$ python3 -q
>>> import numpy as np
>>> np.set_printoptions(suppress=True, linewidth=120)
>>> Q, _ = np.linalg.qr(np.array([[1.3, 0.4, 0.6, 0.9],
...     [0.5, -1.0, -0.3, -0.3],
...     [-0.2, -0.4, -1.2, -1.2],
...     [-0.3, -1.1, -0.4, 2.4]]))
>>> evals = np.array([-7, -6, 2, -6])
>>> M = Q @ np.diag(evals) @ Q.T
>>> print(M.round(2))
[[-6.75 -0.34  0.82 -0.02]
 [-0.34 -6.11 -0.17  0.14]
 [ 0.82 -0.17  1.25 -2.22]
 [-0.02  0.14 -2.22 -5.39]]
>>> Q = M.astype(float).copy()
>>> for j in range(4):
...     Q[:, j] -= Q[:, :j] @ (Q[:, :j].T @ Q[:, j])
...     Q[:, j] /= np.linalg.norm(Q[:, j])
... 
>>> print(np.round(Q.T @ M, 2) + 0)
[[ 6.81  0.61 -0.65 -0.24]
 [ 0.    6.1   0.11 -0.17]
 [ 0.    0.    2.6   3.46]
 [ 0.    0.    0.    4.68]]
>>> print(Q.round(2) + 0)
[[-0.99  0.04  0.07 -0.1 ]
 [-0.05 -1.   -0.04  0.02]
 [ 0.12 -0.04  0.51 -0.85]
 [ 0.    0.02 -0.85 -0.52]]
>>> print(np.round(Q.T @ Q, 2) + 0)
[[1. 0. 0. 0.]
 [0. 1. 0. 0.]
 [0. 0. 1. 0.]
 [0. 0. 0. 1.]]
>>> print([round(float(np.linalg.det(M[:i, :i])), 2) + 0 for i in range(1, 5)])
[-6.75, 41.15, 55.86, -504.0]
>>> print(round(float(np.linalg.eigvalsh(M).min()), 2))
-7.0
>>> try:
...     np.linalg.cholesky(M)
... except np.linalg.LinAlgError as e:
...     print(e)
... 
Matrix is not positive definite
>>> hat = np.triu(np.array([[2, 1, 2, 2], [2, -2, -3, -1], [-1, -3, 2, 1], [3, 1, 1, 1]]), 1) + np.eye(4)
>>> out = hat @ M @ np.linalg.inv(hat)
>>> print(np.round(np.poly(out), 2))
[   1.   17.   82.   12. -504.]
>>> print(np.round(hat @ M - M @ hat, 2))
[[  1.27   0.57  10.38  -2.72]
 [ -2.45   0.72 -19.2    6.76]
 [ -0.02  -0.69  -4.39  -8.46]
 [  0.     0.02   0.46   2.4 ]]
>>> u = np.array([0, 2, 2, 2])
>>> out = M + np.outer(u, np.eye(4)[0])
>>> print(out.round(2))
[[-6.75 -0.34  0.82 -0.02]
 [ 1.66 -6.11 -0.17  0.14]
 [ 2.82 -0.17  1.25 -2.22]
 [ 1.98  0.14 -2.22 -5.39]]
>>> print(np.linalg.matrix_rank(np.linalg.inv(out) - np.linalg.inv(M), tol=1e-8))
1
>>> print(round(np.abs(np.linalg.eigvals(out)).max(), 2))
7.0
>>> print(np.round((out + out.T) / 2, 2))
[[-6.75  0.66  1.82  0.98]
 [ 0.66 -6.11 -0.17  0.14]
 [ 1.82 -0.17  1.25 -2.22]
 [ 0.98  0.14 -2.22 -5.39]]
>>> print(np.round((out - out.T) / 2, 2) + 0)
[[ 0. -1. -1. -1.]
 [ 1.  0.  0.  0.]
 [ 1.  0.  0.  0.]
 [ 1.  0.  0.  0.]]
>>> print(np.allclose(out, out.T))
False
>>> m1 = np.load("data.npy")
>>> print(m1)
[[-3.  4.  3.]
 [ 0. -3. -4.]
 [ 0.  2. -5.]]
>>> x0 = np.array([4, 4, 3])
>>> print(m1 @ np.eye(3)[2])
[ 3. -4. -5.]
>>> print(m1 * x0)
[[-12.  16.   9.]
 [  0. -12. -12.]
 [  0.   8. -15.]]
>>> print(m1 @ (2 * x0))
[ 26. -48. -14.]
>>> print(np.linalg.norm(m1 @ x0) <= np.linalg.norm(m1, 2) * np.linalg.norm(x0) + 1e-9)
True
>>> print(m1 @ np.ones(3))
[ 4. -7. -3.]
>>> X = np.load("case17.npy")
>>> print(X)
[[ 0.6  -0.98 -0.4 ]
 [ 0.2  -0.56 -0.12]
 [-0.34  0.81  0.21]
 [-0.42  0.89  0.26]
 [-0.94  1.    0.78]
 [ 0.15 -0.45 -0.09]
 [-0.15  0.45  0.09]
 [ 0.6  -0.98 -0.4 ]
 [ 0.34 -0.81 -0.21]
 [-0.29  0.74  0.18]
 [ 0.6  -0.98 -0.4 ]
 [ 0.8  -1.   -0.58]
 [ 0.5  -0.94 -0.32]
 [ 0.15 -0.45 -0.09]
 [-0.29  0.74  0.18]
 [ 0.34 -0.81 -0.21]
 [ 0.34 -0.81 -0.21]
 [ 0.05 -0.16 -0.03]]
>>> # rows 0 and 7 are equal
>>> left, sv, vt = np.linalg.svd(X, full_matrices=False)
>>> print(np.round(left.T @ left, 2) + 0)
[[1. 0. 0.]
 [0. 1. 0.]
 [0. 0. 1.]]
